% python3 -q
>>> import numpy as np
>>> from numpy import linalg as LA
>>> np.set_printoptions(precision=1, suppress=True, linewidth=100, legacy="1.25")
>>> def rd(a):
...     return np.round(a, 1) + 0
... 
>>> rng = np.random.default_rng(992412)
>>> idx = rng.integers(0, 2, 11)
>>> J = np.triu((idx[:, None] == idx) & (rng.random((11, 11)) < 0.8), 1).astype(int)
>>> J += J.T
>>> print(J)
[[0 0 1 1 1 1 1 1 1 1 0]
 [0 0 0 0 0 0 0 0 0 0 1]
 [1 0 0 1 1 1 0 0 1 1 0]
 [1 0 1 0 1 1 1 1 1 1 0]
 [1 0 1 1 0 1 1 1 0 0 0]
 [1 0 1 1 1 0 0 1 1 0 0]
 [1 0 0 1 1 0 0 1 0 1 0]
 [1 0 0 1 1 1 1 0 1 1 0]
 [1 0 1 1 0 1 0 1 0 0 0]
 [1 0 1 1 0 0 1 1 0 0 0]
 [0 1 0 0 0 0 0 0 0 0 0]]
>>> print(J @ J)
[[8 0 5 7 5 5 4 6 4 4 0]
 [0 1 0 0 0 0 0 0 0 0 0]
 [5 0 6 5 3 4 4 6 3 2 0]
 [7 0 5 8 5 5 4 6 4 4 0]
 [5 0 3 5 6 4 3 4 5 5 0]
 [5 0 4 5 4 6 4 4 4 4 0]
 [4 0 4 4 3 4 5 4 3 3 0]
 [6 0 6 6 4 4 4 7 3 3 0]
 [4 0 3 4 5 4 3 3 5 4 0]
 [4 0 2 4 5 4 3 3 4 5 0]
 [0 0 0 0 0 0 0 0 0 0 1]]
>>> print((LA.matrix_power((J != 0) + (J.T != 0) + np.eye(11), 11) > 0).astype(int))
[[1 0 1 1 1 1 1 1 1 1 0]
 [0 1 0 0 0 0 0 0 0 0 1]
 [1 0 1 1 1 1 1 1 1 1 0]
 [1 0 1 1 1 1 1 1 1 1 0]
 [1 0 1 1 1 1 1 1 1 1 0]
 [1 0 1 1 1 1 1 1 1 1 0]
 [1 0 1 1 1 1 1 1 1 1 0]
 [1 0 1 1 1 1 1 1 1 1 0]
 [1 0 1 1 1 1 1 1 1 1 0]
 [1 0 1 1 1 1 1 1 1 1 0]
 [0 1 0 0 0 0 0 0 0 0 1]]
>>> print(rd(LA.det(J)))
0.0
>>> print(rd(np.sort(LA.eigvals(J).real)))
[-2.6 -1.8 -1.5 -1.  -1.  -1.   0.   0.2  1.   1.2  6.4]
>>> rank = LA.matrix_rank(J)
>>> print(rank)
10
>>> null = LA.svd(J)[2][rank:].T
>>> print(rd(null[:, 0] / null[np.abs(null[:, 0]).round(6).argmax(), 0]))
[ 0.  0.  1.  0.  1.  0.  0. -1. -1.  0.  0.]
>>> print(null.shape)
(11, 1)
>>> print([int(LA.matrix_rank(J[:, :j + 1])) for j in range(11)])
[1, 2, 3, 4, 5, 6, 7, 8, 8, 9, 10]
>>> print([int(LA.matrix_rank(np.delete(J, i, axis=0))) for i in range(11)])
[9, 9, 10, 9, 10, 9, 9, 10, 10, 9, 9]
>>> print(np.allclose(J @ null, 0))
True
>>> print(LA.matrix_rank(J.T @ J), LA.matrix_rank(J @ J.T))
10 10
